>>> import numpy as np
>>> np.set_printoptions(suppress=True, linewidth=100)
>>> tidy = lambda a: np.round(a, 1) + 0
>>> J = np.load("block1.npy")
>>> J
array([[ 0,  3,  0, -3, -2],
       [ 0,  1,  1,  0, -1],
       [ 0, -1,  0,  1,  3],
       [ 3,  3,  1, -2,  3],
       [-3,  1, -2,  2, -2],
       [ 0, -3, -1, -1, -3],
       [ 3,  0,  0, -2,  0],
       [-2, -2, -1,  2, -1],
       [-3,  3, -2, -2,  2],
       [-1,  2,  1,  2,  3],
       [ 2,  0,  0,  2, -1],
       [ 0,  5,  2, -3, -4]])
>>> u, v = J[0], J[5]
>>> u @ u
np.int64(22)
>>> u @ v
np.int64(0)
>>> pr = (u @ v) / (u @ u) * u
>>> np.outer(u, v)
array([[ 0,  0,  0,  0,  0],
       [ 0, -9, -3, -3, -9],
       [ 0,  0,  0,  0,  0],
       [ 0,  9,  3,  3,  9],
       [ 0,  6,  2,  2,  6]])
>>> v - pr
array([ 0., -3., -1., -1., -3.])
>>> pr
array([ 0.,  0.,  0., -0., -0.])
>>> np.linalg.matrix_rank(np.outer(u, v))
np.int64(1)
>>> X = np.loadtxt("data.csv", delimiter=",")
>>> X
array([[ -3.,  -1.,  -5.,   0.,  -4.,  -5.,  -5.,   0.,   3.,   1.,   1.,   3.],
       [  1.,  -2., -10.,  -3.,  -6.,  -1.,  -5.,   5.,  -2.,   1.,  -4.,  -2.],
       [  4.,  -5.,  -9.,  -3.,  -3.,   2.,  -7.,   9.,   0.,   2.,  -6.,   2.],
       [  3.,  -7.,  -7.,  -7.,  -1.,  -3.,  -9.,   6.,  -1.,   1.,  -3.,  -1.],
       [ -2.,  -5.,  -6.,  -7.,   1.,  -2., -10.,  10.,  -2.,   4.,   1.,  -6.],
       [ -1.,  -2.,  -8.,  -2.,   0.,  -7., -14.,   7.,  -1.,   1.,  -3.,  -3.],
       [ -6.,   2.,  -5.,  -5.,  -5.,  -5., -11.,  11.,  -1.,  -4.,  -6.,  -7.],
       [ -5.,   0.,  -1.,  -5.,  -7.,  -7.,  -8.,  10.,  -2.,  -2.,  -6.,  -9.],
       [ -9.,   4.,  -1.,  -4.,  -9.,  -2., -12.,   6.,  -7.,  -3.,  -6.,  -9.],
       [-10.,   7.,  -3.,  -1.,  -6.,   0.,  -8.,   2.,  -6.,   0., -11.,  -9.],
       [ -8.,   6.,  -4.,   1.,  -3.,   5.,  -3.,   6.,  -3.,  -5.,  -7.,  -9.],
       [ -3.,   5.,   0.,  -3.,  -5.,   2.,   0.,  11.,  -7.,  -7.,  -9., -14.],
       [ -6.,   1.,  -3.,  -4.,  -5.,  -1.,   3.,   6.,  -3., -10., -14., -15.],
       [ -5.,   4.,  -5.,  -8.,  -1.,  -5.,  -2.,   8.,  -8.,  -5., -11., -13.],
       [ -9.,   9.,  -8.,  -8.,  -5.,  -7.,   1.,   8., -12.,   0.,  -7., -15.],
       [-13.,  14., -10.,  -7.,  -4., -10.,  -1.,  11., -13.,   5., -10., -14.],
       [-16.,  12., -15.,  -2.,  -6., -13.,   4.,  16., -18.,  10., -11., -14.]])
>>> rng = np.random.default_rng(919)
>>> lab = rng.permutation(12)
>>> other = X[:, lab] * rng.choice([-1, 1], 12)
>>> other
array([[  1.,  -5.,  -3.,   0.,   0.,  -1.,   5.,   1.,  -4.,   3.,   5.,   3.],
       [  2., -10.,   2.,  -3.,   5.,   4.,   1.,   1.,  -6.,  -1.,   5.,  -2.],
       [  5.,  -9.,  -2.,  -3.,   9.,   6.,  -2.,   2.,  -3.,  -4.,   7.,   0.],
       [  7.,  -7.,   1.,  -7.,   6.,   3.,   3.,   1.,  -1.,  -3.,   9.,  -1.],
       [  5.,  -6.,   6.,  -7.,  10.,  -1.,   2.,   4.,   1.,   2.,  10.,  -2.],
       [  2.,  -8.,   3.,  -2.,   7.,   3.,   7.,   1.,   0.,   1.,  14.,  -1.],
       [ -2.,  -5.,   7.,  -5.,  11.,   6.,   5.,  -4.,  -5.,   6.,  11.,  -1.],
       [ -0.,  -1.,   9.,  -5.,  10.,   6.,   7.,  -2.,  -7.,   5.,   8.,  -2.],
       [ -4.,  -1.,   9.,  -4.,   6.,   6.,   2.,  -3.,  -9.,   9.,  12.,  -7.],
       [ -7.,  -3.,   9.,  -1.,   2.,  11.,  -0.,   0.,  -6.,  10.,   8.,  -6.],
       [ -6.,  -4.,   9.,   1.,   6.,   7.,  -5.,  -5.,  -3.,   8.,   3.,  -3.],
       [ -5.,   0.,  14.,  -3.,  11.,   9.,  -2.,  -7.,  -5.,   3.,  -0.,  -7.],
       [ -1.,  -3.,  15.,  -4.,   6.,  14.,   1., -10.,  -5.,   6.,  -3.,  -3.],
       [ -4.,  -5.,  13.,  -8.,   8.,  11.,   5.,  -5.,  -1.,   5.,   2.,  -8.],
       [ -9.,  -8.,  15.,  -8.,   8.,   7.,   7.,   0.,  -5.,   9.,  -1., -12.],
       [-14., -10.,  14.,  -7.,  11.,  10.,  10.,   5.,  -4.,  13.,   1., -13.],
       [-12., -15.,  14.,  -2.,  16.,  11.,  13.,  10.,  -6.,  16.,  -4., -18.]])
>>> Uu, _, Vt = np.linalg.svd(X.T @ other)
>>> tidy(Uu @ Vt)
array([[ 0.,  0.,  0.,  0.,  0.,  0.,  0.,  0.,  0., -1.,  0.,  0.],
       [-1.,  0.,  0.,  0.,  0.,  0.,  0.,  0.,  0.,  0.,  0.,  0.],
       [ 0.,  1.,  0.,  0.,  0.,  0.,  0.,  0.,  0.,  0.,  0.,  0.],
       [ 0.,  0.,  0.,  1.,  0.,  0.,  0.,  0.,  0.,  0.,  0.,  0.],
       [ 0.,  0.,  0.,  0.,  0.,  0.,  0.,  0.,  1.,  0.,  0.,  0.],
       [ 0.,  0.,  0.,  0.,  0.,  0., -1.,  0.,  0.,  0.,  0.,  0.],
       [ 0.,  0.,  0.,  0.,  0.,  0.,  0.,  0.,  0.,  0., -1.,  0.],
       [ 0.,  0.,  0.,  0.,  1.,  0.,  0.,  0.,  0.,  0.,  0.,  0.],
       [ 0.,  0.,  0.,  0.,  0.,  0.,  0.,  0.,  0.,  0.,  0.,  1.],
       [ 0.,  0.,  0.,  0.,  0.,  0.,  0.,  1.,  0.,  0.,  0.,  0.],
       [ 0.,  0.,  0.,  0.,  0., -1.,  0.,  0.,  0.,  0.,  0.,  0.],
       [ 0.,  0., -1.,  0.,  0.,  0.,  0.,  0.,  0.,  0.,  0.,  0.]])
>>> tidy(np.linalg.lstsq(X, other)[0])
array([[ 0.,  0.,  0.,  0.,  0.,  0.,  0.,  0.,  0., -1.,  0.,  0.],
       [-1.,  0.,  0.,  0.,  0.,  0.,  0.,  0.,  0.,  0.,  0.,  0.],
       [ 0.,  1.,  0.,  0.,  0.,  0.,  0.,  0.,  0.,  0.,  0.,  0.],
       [ 0.,  0.,  0.,  1.,  0.,  0.,  0.,  0.,  0.,  0.,  0.,  0.],
       [ 0.,  0.,  0.,  0.,  0.,  0.,  0.,  0.,  1.,  0.,  0.,  0.],
       [ 0.,  0.,  0.,  0.,  0.,  0., -1.,  0.,  0.,  0.,  0.,  0.],
       [ 0.,  0.,  0.,  0.,  0.,  0.,  0.,  0.,  0.,  0., -1.,  0.],
       [ 0.,  0.,  0.,  0.,  1.,  0.,  0.,  0.,  0.,  0.,  0.,  0.],
       [ 0.,  0.,  0.,  0.,  0.,  0.,  0.,  0.,  0.,  0.,  0.,  1.],
       [ 0.,  0.,  0.,  0.,  0.,  0.,  0.,  1.,  0.,  0.,  0.,  0.],
       [ 0.,  0.,  0.,  0.,  0., -1.,  0.,  0.,  0.,  0.,  0.,  0.],
       [ 0.,  0., -1.,  0.,  0.,  0.,  0.,  0.,  0.,  0.,  0.,  0.]])
